$ python -q
>>> import numpy as np
>>> from numpy import linalg as LA
>>> np.set_printoptions(precision=3, suppress=True, linewidth=120, legacy="1.25")
>>> X = np.array([[-4, 4, -2, -4, 4, -2],
...     [4, -4, 2, 4, -4, 2],
...     [0, 4, 0, 0, 4, 0],
...     [0, 0, 0, 2, -2, 1],
...     [0, 0, 0, -2, 2, -1],
...     [0, 0, 0, 0, -2, 0]])
>>> X
array([[-4,  4, -2, -4,  4, -2],
       [ 4, -4,  2,  4, -4,  2],
       [ 0,  4,  0,  0,  4,  0],
       [ 0,  0,  0,  2, -2,  1],
       [ 0,  0,  0, -2,  2, -1],
       [ 0,  0,  0,  0, -2,  0]])
>>> # rows and columns are dependent
>>> X @ X
array([[ 32, -40,  16,  16, -20,   8],
       [-32,  40, -16, -16,  20,  -8],
       [ 16, -16,   8,   8,  -8,   4],
       [  0,   0,   0,   8, -10,   4],
       [  0,   0,   0,  -8,  10,  -4],
       [  0,   0,   0,   4,  -4,   2]])
>>> round(float(np.abs(LA.eigvals(X)).max()), 3)
8.899
>>> round(float(LA.det(X)), 3)
0.0
>>> (X - X.T) / 2
array([[ 0. ,  0. , -1. , -2. ,  2. , -1. ],
       [ 0. ,  0. , -1. ,  2. , -2. ,  1. ],
       [ 1. ,  1. ,  0. ,  0. ,  2. ,  0. ],
       [ 2. , -2. ,  0. ,  0. ,  0. ,  0.5],
       [-2. ,  2. , -2. ,  0. ,  0. ,  0.5],
       [ 1. , -1. ,  0. , -0.5, -0.5,  0. ]])
>>> np.allclose(X, X.T)
False
>>> (X + X.T) / 2
array([[-4. ,  4. , -1. , -2. ,  2. , -1. ],
       [ 4. , -4. ,  3. ,  2. , -2. ,  1. ],
       [-1. ,  3. ,  0. ,  0. ,  2. ,  0. ],
       [-2. ,  2. ,  0. ,  2. , -2. ,  0.5],
       [ 2. , -2. ,  2. , -2. ,  2. , -1.5],
       [-1. ,  1. ,  0. ,  0.5, -1.5,  0. ]])
>>> np.round(np.sort(np.abs(LA.eigvals(X))), 3) + 0
array([0.   , 0.   , 0.449, 0.899, 4.449, 8.899])
>>> r0, v = X[0], X[3]
>>> r0 @ r0
72
>>> r0 @ v
-18
>>> p = (r0 @ v) / (r0 @ r0) * r0
>>> p
array([ 1. , -1. ,  0.5,  1. , -1. ,  0.5])
>>> np.outer(r0, v)
array([[ 0,  0,  0, -8,  8, -4],
       [ 0,  0,  0,  8, -8,  4],
       [ 0,  0,  0, -4,  4, -2],
       [ 0,  0,  0, -8,  8, -4],
       [ 0,  0,  0,  8, -8,  4],
       [ 0,  0,  0, -4,  4, -2]])
>>> v - p
array([-1. ,  1. , -0.5,  1. , -1. ,  0.5])
>>> round(LA.norm(X, 2) / LA.norm(X), 3)
0.928
>>> left, s, Vt = LA.svd(X)
>>> np.argmax(s[:-1] / (s[1:] + 1e-6)) + 1
4
>>> s.round(3) + 0
array([13.062,  4.131,  3.062,  0.968,  0.   ,  0.   ])
>>> B = left[:, :4] @ np.diag(s[:4]) @ Vt[:4]
>>> round(LA.norm(X - B) / LA.norm(X), 3)
0.0
>>> np.round(LA.norm(X - B, 2), 3), np.round(s[4], 3)
(0.0, 0.0)
>>> left, s, Vt = LA.svd(X)
>>> V = Vt[:(s > 1e-8).sum()]
>>> rng = np.random.default_rng(3752)
>>> vec = X[4] + -3 * X[2] + rng.integers(2) * np.eye(6)[4]
>>> vec
array([  0., -12.,   0.,  -2.,  -9.,  -1.])
>>> round(LA.norm(vec - V.T @ V @ vec), 3)
0.0
>>> np.round(V.T @ V, 3) + 0
array([[0.8, 0. , 0.4, 0. , 0. , 0. ],
       [0. , 1. , 0. , 0. , 0. , 0. ],
       [0.4, 0. , 0.2, 0. , 0. , 0. ],
       [0. , 0. , 0. , 0.8, 0. , 0.4],
       [0. , 0. , 0. , 0. , 1. , 0. ],
       [0. , 0. , 0. , 0.4, 0. , 0.2]])
>>> np.diag(V.T @ V)
array([0.8, 1. , 0.2, 0.8, 1. , 0.2])
>>> A = np.loadtxt("case18.csv", delimiter=",")
>>> A
array([[0.15 , 0.1  , 0.   , 0.3  , 0.1  , 0.35 ],
       [0.118, 0.147, 0.176, 0.176, 0.235, 0.147],
       [0.105, 0.421, 0.105, 0.053, 0.053, 0.263],
       [0.226, 0.161, 0.29 , 0.323, 0.   , 0.   ],
       [0.182, 0.227, 0.   , 0.091, 0.273, 0.227],
       [0.182, 0.182, 0.227, 0.   , 0.091, 0.318]])
>>> # row-stochastic, so 1 is an eigenvalue
>>> theta = np.radians(36)
>>> r_ = np.eye(6)
>>> r_[2, 2] = r_[1, 1] = np.cos(theta)
>>> r_[2, 1], r_[1, 2] = -np.sin(theta), np.sin(theta)
>>> r_
array([[ 1.   ,  0.   ,  0.   ,  0.   ,  0.   ,  0.   ],
       [ 0.   ,  0.809,  0.588,  0.   ,  0.   ,  0.   ],
       [ 0.   , -0.588,  0.809,  0.   ,  0.   ,  0.   ],
       [ 0.   ,  0.   ,  0.   ,  1.   ,  0.   ,  0.   ],
       [ 0.   ,  0.   ,  0.   ,  0.   ,  1.   ,  0.   ],
       [ 0.   ,  0.   ,  0.   ,  0.   ,  0.   ,  1.   ]])
>>> B = A @ r_.T
>>> round(float(LA.det(r_)), 3), np.round(np.trace(r_), 3)
(1.0, 5.618)
>>> np.allclose(A @ A.T, B @ B.T)
True
>>> vec = np.array([0, 0, 1, 2, 2, 0])
>>> rhs = r_ @ vec
>>> rhs
array([0.   , 0.588, 0.809, 2.   , 2.   , 0.   ])
>>> LA.solve(r_, r_[:, 0])
array([1., 0., 0., 0., 0., 0.])
>>> LA.solve(r_, rhs)
array([0., 0., 1., 2., 2., 0.])
>>> LA.solve(r_.T, r_[3])
array([0., 0., 0., 1., 0., 0.])
>>> LA.solve(r_, rhs + r_[:, 5])
array([0., 0., 1., 2., 2., 1.])
>>> A.sum(axis=1)
array([1., 1., 1., 1., 1., 1.])
>>> np.sort(np.abs(LA.eigvals(A)))[::-1]
array([1.   , 0.318, 0.211, 0.211, 0.196, 0.196])
>>> p = np.eye(6)[3]
>>> for _ in range(7):
...     p = p @ A
...     print(p.round(3))
... 
[0.226 0.161 0.29  0.323 0.    0.   ]
[0.156 0.221 0.153 0.216 0.076 0.179]
[0.16  0.197 0.158 0.17  0.113 0.202]
[0.159 0.201 0.147 0.156 0.12  0.216]
[0.159 0.199 0.146 0.152 0.123 0.22 ]
[0.16  0.199 0.145 0.151 0.124 0.221]
[0.16  0.199 0.145 0.151 0.124 0.222]
>>> A.reshape(2, -1)
array([[0.15 , 0.1  , 0.   , 0.3  , 0.1  , 0.35 , 0.118, 0.147, 0.176, 0.176, 0.235, 0.147, 0.105, 0.421, 0.105,
        0.053, 0.053, 0.263],
       [0.226, 0.161, 0.29 , 0.323, 0.   , 0.   , 0.182, 0.227, 0.   , 0.091, 0.273, 0.227, 0.182, 0.182, 0.227,
        0.   , 0.091, 0.318]])
>>> T = A.reshape(6, 2, -1)
>>> T.transpose(1, 0, 2)
array([[[0.15 , 0.1  , 0.   ],
        [0.118, 0.147, 0.176],
        [0.105, 0.421, 0.105],
        [0.226, 0.161, 0.29 ],
        [0.182, 0.227, 0.   ],
        [0.182, 0.182, 0.227]],

       [[0.3  , 0.1  , 0.35 ],
        [0.176, 0.235, 0.147],
        [0.053, 0.053, 0.263],
        [0.323, 0.   , 0.   ],
        [0.091, 0.273, 0.227],
        [0.   , 0.091, 0.318]]])
>>> T[:, 0]
array([[0.15 , 0.1  , 0.   ],
       [0.118, 0.147, 0.176],
       [0.105, 0.421, 0.105],
       [0.226, 0.161, 0.29 ],
       [0.182, 0.227, 0.   ],
       [0.182, 0.182, 0.227]])
>>> T.sum(axis=1)
array([[0.45 , 0.2  , 0.35 ],
       [0.294, 0.382, 0.324],
       [0.158, 0.474, 0.368],
       [0.548, 0.161, 0.29 ],
       [0.273, 0.5  , 0.227],
       [0.182, 0.273, 0.545]])
>>> feats = np.array([[-1, 9, 4, 4, 4, 1], [4, 2, 7, 1, -4, 7], [5, 5, -4, -3, 5, 3]])
>>> feats
array([[-1,  9,  4,  4,  4,  1],
       [ 4,  2,  7,  1, -4,  7],
       [ 5,  5, -4, -3,  5,  3]])
>>> vec = np.array([2, 3, 3, 3, 1, 2])
>>> a = np.maximum(feats @ vec, 0)
>>> feats.T @ a
array([212, 666, 496, 223, 103, 436])
>>> np.maximum(feats @ vec, 0) - np.maximum(-feats @ vec, 0)
array([55, 48, 15])
>>> np.flatnonzero(a > 1e-9)
array([0, 1, 2])
>>> a
array([55, 48, 15])
>>> left, s, Vt = LA.svd(feats, full_matrices=False)
>>> np.round(left.T @ left, 3) + 0
array([[1., 0., 0.],
       [0., 1., 0.],
       [0., 0., 1.]])
>>> np.abs(Vt[0])
array([0.259, 0.705, 0.421, 0.179, 0.169, 0.446])
>>> np.abs(left[:, 0]).round(6).argmax()
0
>>> q, r_ = LA.qr(A)
>>> np.abs(np.diag(r_))
array([0.406, 0.326, 0.247, 0.263, 0.233, 0.272])
>>> np.allclose(r_.T @ r_, A.T @ A)
True
>>> np.trace(q @ q.T)
6.0
>>> round(float(abs(r_[0, 0])), 3), round(LA.norm(A[:, 0]), 3)
(0.406, 0.406)
>>> data = rng.normal(size=(22, 4))
>>> data = 5 * data / LA.norm(data, axis=1, keepdims=True)
>>> data
array([[-1.824,  3.383, -0.746,  3.109],
       [-3.513, -2.914, -1.082,  1.731],
       [-0.716,  1.08 ,  3.265,  3.558],
       [-3.734, -2.973,  1.411,  0.481],
       [ 4.097,  0.356, -0.525, -2.796],
       [ 0.531,  0.781, -4.129, -2.657],
       [ 3.578,  2.682, -0.417,  2.199],
       [ 4.919, -0.229,  0.864,  0.077],
       [ 2.337,  0.257,  1.337,  4.205],
       [ 4.483, -1.647, -0.223,  1.462],
       [-0.264,  2.373,  4.379, -0.355],
       [-2.332, -3.364,  0.028, -2.871],
       [ 0.529,  4.361,  2.339, -0.486],
       [ 1.914,  0.079, -0.306,  4.608],
       [-4.377,  1.626,  1.702, -0.549],
       [ 4.161, -0.07 ,  1.89 ,  2.027],
       [ 2.757,  0.556, -2.037, -3.597],
       [-1.575,  0.358,  4.105,  2.354],
       [ 4.045,  0.626,  2.858, -0.28 ],
       [ 2.412, -2.511,  2.237,  2.805],
       [ 3.48 , -2.751,  0.561,  2.237],
       [ 0.873,  0.84 , -4.838,  0.358]])
>>> Ac = (data - data.mean(axis=0)) / data.std(axis=0)
>>> np.argwhere(np.abs(Ac) > 2)
array([[ 5,  2],
       [12,  1],
       [21,  2]])
>>> b = LA.lstsq(np.delete(Ac, 0, axis=1), Ac[:, 0])[0]
>>> np.abs(b).argmax()
1
>>> LA.norm(data, axis=1)
array([5., 5., 5., 5., 5., 5., 5., 5., 5., 5., 5., 5., 5., 5., 5., 5., 5., 5., 5., 5., 5., 5.])
>>> round(LA.norm(data[14], 1), 3), round(float(LA.norm(data[14], np.inf)), 3)
(8.254, 4.377)
>>> np.round(data[14] @ data[20], 3)
-19.979
>>> np.round(LA.norm(data, 2), 3)
14.519
>>> LA.norm(data, axis=0)
array([14.171,  9.733, 11.116, 11.441])
>>> round(float(LA.norm(data[14] - data[20])), 3)
9.485
>>> Ac = data - data.mean(axis=0)
>>> left, s, Vt = LA.svd(Ac, full_matrices=False)
>>> Vt[0] * np.sign(Vt[0, np.abs(Vt[0]).argmax()])
array([ 0.979,  0.049, -0.194, -0.039])
>>> s ** 2 / (s ** 2).sum()
array([0.359, 0.299, 0.191, 0.151])
>>> np.abs(Vt[0]).argmax()
0
>>> round(float((s ** 2).sum() ** 2 / (s ** 4).sum()), 3)
3.602
>>> np.abs(Vt[-1])
array([0.128, 0.393, 0.671, 0.616])
>>> np.abs(left[:, 0]).argmax()
14
>>> s
array([13.481, 12.318,  9.834,  8.743])
>>> B = np.c_[data[:, :2] @ np.array([[1, -2], [5, 0]]), np.array([0, 3, 0, 2, 0, 0, 2, 1, 2, 2, 1, 1, 3, 1, 2, 0, 1, 2, 0, 2, 0, 0])]
>>> B
array([[ 15.093,   3.649,   0.   ],
       [-18.085,   7.026,   3.   ],
       [  4.686,   1.432,   0.   ],
       [-18.597,   7.468,   2.   ],
       [  5.878,  -8.193,   0.   ],
       [  4.438,  -1.061,   0.   ],
       [ 16.986,  -7.155,   2.   ],
       [  3.775,  -9.838,   1.   ],
       [  3.622,  -4.674,   2.   ],
       [ -3.75 ,  -8.967,   2.   ],
       [ 11.6  ,   0.528,   1.   ],
       [-19.153,   4.665,   1.   ],
       [ 22.332,  -1.059,   3.   ],
       [  2.31 ,  -3.828,   1.   ],
       [  3.751,   8.754,   2.   ],
       [  3.813,  -8.322,   0.   ],
       [  5.539,  -5.514,   1.   ],
       [  0.218,   3.149,   2.   ],
       [  7.173,  -8.09 ,   0.   ],
       [-10.145,  -4.825,   2.   ],
       [-10.275,  -6.961,   0.   ],
       [  5.072,  -1.746,   0.   ]])
>>> LA.matrix_rank(B)
3
>>> np.round(LA.norm(B - data @ LA.lstsq(data, B)[0], axis=0), 3) + 0
array([0.   , 0.   , 6.507])
>>> LA.norm(LA.qr(data)[0].T @ B, axis=0) ** 2 / ((B ** 2).sum(axis=0) + 1e-12)
array([1.  , 1.  , 0.17])
